$ python -q
>>> import numpy as np
>>> np.set_printoptions(precision=3, suppress=True, linewidth=200, floatmode="fixed")
>>> arr = np.load("test1.npy")
>>> arr
array([[-2, -1, -1],
       [ 0,  0, -3],
       [-2, -1, -1],
       [ 0, -1,  0],
       [ 0,  0,  0],
       [ 0,  0, -3],
       [ 2,  1, -2],
       [ 0,  0,  0],
       [ 0,  0, -3],
       [-2, -1, -1],
       [-2, -1, -1],
       [ 0,  0,  0],
       [ 2,  1, -2],
       [-2, -1, -1],
       [ 0,  0,  0],
       [ 0,  0,  0],
       [ 0,  0,  0],
       [ 0,  0,  0],
       [ 0,  0,  0],
       [ 0,  0, -3],
       [ 2,  1, -2],
       [ 0,  0,  0],
       [ 0,  0, -3],
       [ 2,  1, -2],
       [ 0,  0, -3],
       [ 0,  0,  0],
       [ 0, -1,  0],
       [ 0, -1, -3],
       [ 0, -1,  0],
       [ 0, -1,  0],
       [ 2,  0, -2],
       [-2, -1, -1],
       [ 2,  1, -2]])
>>> # rows 0 and 2 are equal
>>> other = np.c_[arr[:, :1] @ np.array([[5]]), np.array([0, 3, -3, -1, -1, -1, -2, 3, 2, -3, -3, 0, -3, -3, 0, 3, 3, 3, 0, 2, 3, 0, 1, -2, -1, -2, 3, -2, -1, 0, -1, -1, 0])]
>>> other
array([[-10,   0],
       [  0,   3],
       [-10,  -3],
       [  0,  -1],
       [  0,  -1],
       [  0,  -1],
       [ 10,  -2],
       [  0,   3],
       [  0,   2],
       [-10,  -3],
       [-10,  -3],
       [  0,   0],
       [ 10,  -3],
       [-10,  -3],
       [  0,   0],
       [  0,   3],
       [  0,   3],
       [  0,   3],
       [  0,   0],
       [  0,   2],
       [ 10,   3],
       [  0,   0],
       [  0,   1],
       [ 10,  -2],
       [  0,  -1],
       [  0,  -2],
       [  0,   3],
       [  0,  -2],
       [  0,  -1],
       [  0,   0],
       [ 10,  -1],
       [-10,  -1],
       [ 10,   0]])
>>> np.linalg.norm(np.linalg.qr(arr)[0].T @ other, axis=0) ** 2 / ((other ** 2).sum(axis=0) + 1e-12)
array([1.000, 0.061])
>>> F = np.loadtxt("data.csv", delimiter=",")
>>> F
array([[-2.000, -2.000,  0.000, -2.000, -1.000],
       [ 0.000, -2.000,  2.000, -1.000,  0.000],
       [ 0.000,  0.000, -1.000,  1.000,  0.000],
       [ 0.000,  0.000,  0.000,  1.000, -2.000],
       [ 0.000,  0.000,  0.000,  0.000,  1.000]])
>>> r0, g = F[0], F[3]
>>> r0 @ g
np.float64(0.0)
>>> r0 @ r0
np.float64(13.0)
>>> p = (r0 @ g) / (r0 @ r0) * r0
>>> g - p
array([ 0.000,  0.000,  0.000,  1.000, -2.000])
>>> (g - p) @ r0
np.float64(0.0)
>>> print(round(float(np.linalg.norm(r0 + g) ** 2 + np.linalg.norm(r0 - g) ** 2), 3))
36.0
>>> print(np.linalg.matrix_rank(np.outer(r0, g)))
1
>>> t3 = np.stack([F, 4 * F, F[::-1]])
>>> np.linalg.det(t3)
array([   -4.000, -4096.000,    -4.000])
>>> t3.shape
(3, 5, 5)
>>> np.linalg.norm(t3, axis=(1, 2))
array([ 5.477, 21.909,  5.477])
>>> (t3 @ F.T).shape
(3, 5, 5)
>>> m1 = np.load("x.npy")
>>> m1
array([[2, 3, 0, 0, 3],
       [3, 3, 0, 2, 0],
       [1, 3, 0, 3, 0],
       [3, 3, 2, 0, 2],
       [2, 0, 0, 0, 1]])
>>> rng = np.random.default_rng(592)
>>> other = m1 + rng.integers(-2, 3, (5, 4)) @ rng.integers(-2, 3, (4, 5))
>>> other
array([[ 2,  2,  2,  6, -2],
       [ 3,  5,  3,  2,  0],
       [-1,  4, -1,  5, -3],
       [ 0, -4,  2,  7, -4],
       [ 6,  1, -1, -2,  4]])
>>> np.abs(other - m1).sum(axis=1)
array([14,  5,  9, 23, 11])
>>> np.linalg.matrix_rank(other - m1, tol=1e-8)
np.int64(4)
>>> np.sort(np.abs(np.linalg.eigvals(m1)))
array([0.746, 2.233, 2.233, 2.465, 7.202])
>>> round(np.abs(np.linalg.eigvals(m1)).max(), 3)
np.float64(7.202)
>>> np.round(np.linalg.det(m1), 3)
np.float64(66.0)
>>> np.allclose(m1 @ m1.T, m1.T @ m1)
False
>>> (m1 + m1.T) / 2
array([[2.000, 3.000, 0.500, 1.500, 2.500],
       [3.000, 3.000, 1.500, 2.500, 0.000],
       [0.500, 1.500, 0.000, 2.500, 0.000],
       [1.500, 2.500, 2.500, 0.000, 1.000],
       [2.500, 0.000, 0.000, 1.000, 1.000]])
>>> np.trace(m1)
np.int64(6)
>>> np.allclose(m1, m1.T)
False
>>> np.linalg.matrix_power(m1, 4)
array([[ 856,  843,   60,  276,  495],
       [1187, 1197,  120,  366,  694],
       [1121, 1128,  120,  354,  636],
       [1221, 1245,   96,  414,  710],
       [ 282,  276,   24,   72,  181]])
>>> P = arr @ np.linalg.solve(arr.T @ arr, arr.T)
>>> np.allclose(P @ P, P)
True
>>> np.round(P @ arr[:, 2], 3) + 0
array([-1.000, -3.000, -1.000,  0.000,  0.000, -3.000, -2.000,  0.000, -3.000, -1.000, -1.000,  0.000, -2.000, -1.000,  0.000,  0.000,  0.000,  0.000,  0.000, -3.000, -2.000,  0.000, -3.000, -2.000,
       -3.000,  0.000,  0.000, -3.000,  0.000,  0.000, -2.000, -1.000, -2.000])
>>> r0 = np.array([2, 2])
>>> np.polyval(r0, m1[3])
array([8, 8, 6, 2, 6])
>>> np.cross(m1[3, :3], m1[2, :3])
array([-6,  2,  6])
>>> print(np.correlate(m1[3], m1[2], "full"))
[ 0  9  9 15 12 15  2  6  2]
>>> other = np.array([[-2, 2, -1, -3, 2, -1, -2, -2],
...     [0, 0, -2, -3, -1, -2, 0, -1],
...     [3, -3, 3, 2, 2, 2, -3, 2],
...     [0, 1, -3, -2, -2, 0, -3, 2],
...     [-1, 3, 1, -1, 0, 1, 1, -1],
...     [-2, -1, 2, -2, 3, -2, 2, -3],
...     [2, 2, 1, -1, 2, -2, -3, 0],
...     [3, -2, 2, 0, -3, 2, 3, -2]])
>>> mat = other + other.T
>>> mat
array([[-4,  2,  2, -3,  1, -3,  0,  1],
       [ 2,  0, -5, -2,  2, -3,  2, -3],
       [ 2, -5,  6, -1,  3,  4, -2,  4],
       [-3, -2, -1, -4, -3, -2, -4,  2],
       [ 1,  2,  3, -3,  0,  4,  3, -4],
       [-3, -3,  4, -2,  4, -4,  0, -1],
       [ 0,  2, -2, -4,  3,  0, -6,  3],
       [ 1, -3,  4,  2, -4, -1,  3, -4]])
>>> idx = rng.permutation(8)
>>> other = mat[:, idx] * rng.choice([-1, 1], 8)
>>> other
array([[ 4,  3,  0, -2, -1, -1, -2,  3],
       [-2,  3, -2,  0,  3, -2,  5,  2],
       [-2, -4,  2,  5, -4, -3, -6,  1],
       [ 3,  2,  4,  2, -2,  3,  1,  4],
       [-1, -4, -3, -2,  4,  0, -3,  3],
       [ 3,  4,  0,  3,  1, -4, -4,  2],
       [ 0,  0,  6, -2, -3, -3,  2,  4],
       [-1,  1, -3,  3,  4,  4, -4, -2]])
>>> left, _, vt = np.linalg.svd(mat.T @ other)
>>> np.round(left @ vt, 3) + 0
array([[-1.000,  0.000,  0.000,  0.000,  0.000,  0.000,  0.000,  0.000],
       [ 0.000,  0.000,  0.000, -1.000,  0.000,  0.000,  0.000,  0.000],
       [ 0.000,  0.000,  0.000,  0.000,  0.000,  0.000, -1.000,  0.000],
       [ 0.000,  0.000,  0.000,  0.000,  0.000,  0.000,  0.000, -1.000],
       [ 0.000,  0.000,  0.000,  0.000,  0.000, -1.000,  0.000,  0.000],
       [ 0.000, -1.000,  0.000,  0.000,  0.000,  0.000,  0.000,  0.000],
       [ 0.000,  0.000, -1.000,  0.000,  0.000,  0.000,  0.000,  0.000],
       [ 0.000,  0.000,  0.000,  0.000, -1.000,  0.000,  0.000,  0.000]])
>>> print(np.round(np.linalg.lstsq(mat, other)[0], 3) + 0)
[[-1.000  0.000  0.000  0.000  0.000  0.000  0.000  0.000]
 [ 0.000  0.000  0.000 -1.000  0.000  0.000  0.000  0.000]
 [ 0.000  0.000  0.000  0.000  0.000  0.000 -1.000  0.000]
 [ 0.000  0.000  0.000  0.000  0.000  0.000  0.000 -1.000]
 [ 0.000  0.000  0.000  0.000  0.000 -1.000  0.000  0.000]
 [ 0.000 -1.000  0.000  0.000  0.000  0.000  0.000  0.000]
 [ 0.000  0.000 -1.000  0.000  0.000  0.000  0.000  0.000]
 [ 0.000  0.000  0.000  0.000 -1.000  0.000  0.000  0.000]]
>>> mat.mean(axis=0)
array([-0.500, -0.875,  1.375, -2.125,  0.750, -0.625, -0.500, -0.250])
>>> mat.sum(axis=0)
array([ -4,  -7,  11, -17,   6,  -5,  -4,  -2])
>>> np.linalg.matrix_rank(mat)
np.int64(8)
>>> np.diff(mat, axis=0)
array([[ 6, -2, -7,  1,  1,  0,  2, -4],
       [ 0, -5, 11,  1,  1,  7, -4,  7],
       [-5,  3, -7, -3, -6, -6, -2, -2],
       [ 4,  4,  4,  1,  3,  6,  7, -6],
       [-4, -5,  1,  1,  4, -8, -3,  3],
       [ 3,  5, -6, -2, -1,  4, -6,  4],
       [ 1, -5,  6,  6, -7, -1,  9, -7]])
>>> mat.sum(axis=1)
array([ -4,  -7,  11, -17,   6,  -5,  -4,  -2])
>>> vals, V = np.linalg.eigh(mat)
>>> print(np.linalg.svd(mat, compute_uv=False))
[13.246 12.107  9.689  7.947  6.770  5.441  2.339  1.429]
>>> vals
array([-13.246,  -9.689,  -6.770,  -5.441,  -2.339,   1.429,   7.947,  12.107])
>>> (vals > 1e-8).sum(), (vals < -1e-8).sum()
(np.int64(3), np.int64(5))
>>> print(np.linalg.eigvalsh(mat + -1 * np.eye(8)))
[-14.246 -10.689  -7.770  -6.441  -3.339   0.429   6.947  11.107]
>>> np.round(vals.sum(), 3), np.trace(mat)
(np.float64(-16.0), np.int64(-16))
>>> np.round(V @ np.diag(vals) @ V.T, 3) + 0
array([[-4.000,  2.000,  2.000, -3.000,  1.000, -3.000,  0.000,  1.000],
       [ 2.000,  0.000, -5.000, -2.000,  2.000, -3.000,  2.000, -3.000],
       [ 2.000, -5.000,  6.000, -1.000,  3.000,  4.000, -2.000,  4.000],
       [-3.000, -2.000, -1.000, -4.000, -3.000, -2.000, -4.000,  2.000],
       [ 1.000,  2.000,  3.000, -3.000,  0.000,  4.000,  3.000, -4.000],
       [-3.000, -3.000,  4.000, -2.000,  4.000, -4.000,  0.000, -1.000],
       [ 0.000,  2.000, -2.000, -4.000,  3.000,  0.000, -6.000,  3.000],
       [ 1.000, -3.000,  4.000,  2.000, -4.000, -1.000,  3.000, -4.000]])
>>> print(np.linalg.eigvalsh(mat @ mat))
[  2.043   5.470  29.603  45.828  63.162  93.871 146.577 175.447]
